$ python3 -q
>>> import numpy as np
>>> np.set_printoptions(suppress=True, linewidth=100)
>>> rnd = lambda a: np.round(a, 2) + 0
>>> r0 = np.array([6, -3, -6])
>>> mat = r0[np.abs(np.subtract.outer(np.arange(3), np.arange(3)))]
>>> mat
array([[ 6, -3, -6],
       [-3,  6, -3],
       [-6, -3,  6]])
>>> w, V = np.linalg.eig(mat)
>>> print(rnd(np.sort(np.linalg.eigvals(mat @ mat))))
[  4.82  67.18 144.  ]
>>> rnd(np.sort(np.linalg.eigvals(np.linalg.inv(mat))))
array([-0.46,  0.08,  0.12])
>>> rnd(np.linalg.eigvalsh(mat).min())
np.float64(-2.2)
>>> w, V = np.linalg.eigh(mat)
>>> rnd(V.T @ mat @ V)
array([[-2.2,  0. ,  0. ],
       [ 0. ,  8.2,  0. ],
       [ 0. ,  0. , 12. ]])
>>> rnd(np.linalg.eigvalsh(mat + -2 * np.eye(3)))
array([-4.2,  6.2, 10. ])
>>> rnd(V @ np.diag(w) @ V.T)
array([[ 6., -3., -6.],
       [-3.,  6., -3.],
       [-6., -3.,  6.]])
>>> w, V = np.linalg.eigh(mat)
>>> x = np.array([9, 3, -5])
>>> rnd(x @ mat @ x / (x @ x)), rnd(w[0]), rnd(w[-1])
(np.float64(10.07), np.float64(-2.2), np.float64(12.0))
>>> x @ mat @ x
np.int64(1158)
>>> rnd(V * np.abs(w) @ V.T)
array([[ 7.73, -1.73, -4.27],
       [-1.73,  6.93, -1.73],
       [-4.27, -1.73,  7.73]])
>>> (np.sign(V[:, -1].round(6)) == np.sign(V[0, -1].round(6))).astype(int)
array([1, 0, 0])
>>> A2 = np.array([[-3, 3, 0, 1, 2],
...     [-1, 3, 2, -2, 1],
...     [0, -1, 1, 2, -3],
...     [-3, 1, 2, -3, 3],
...     [0, -3, -3, 0, 1]])
>>> J = np.tril(A2)
>>> print(J)
[[-3  0  0  0  0]
 [-1  3  0  0  0]
 [ 0 -1  1  0  0]
 [-3  1  2 -3  0]
 [ 0 -3 -3  0  1]]
>>> Q, R = np.linalg.qr(J)
>>> np.trace(Q @ Q.T)
np.float64(5.0)
>>> print(rnd(abs(R[0, 0])), rnd(np.linalg.norm(J[:, 0])))
4.36 4.36
>>> print(rnd(Q.T @ Q))
[[1. 0. 0. 0. 0.]
 [0. 1. 0. 0. 0.]
 [0. 0. 1. 0. 0.]
 [0. 0. 0. 1. 0.]
 [0. 0. 0. 0. 1.]]
>>> rnd(R)
array([[ 4.36, -1.38, -1.38,  2.06,  0.  ],
       [ 0.  , -4.26, -1.9 ,  0.04,  0.71],
       [ 0.  ,  0.  , -2.91,  1.06,  0.57],
       [ 0.  ,  0.  ,  0.  ,  1.9 , -0.33],
       [ 0.  ,  0.  ,  0.  ,  0.  ,  0.26]])
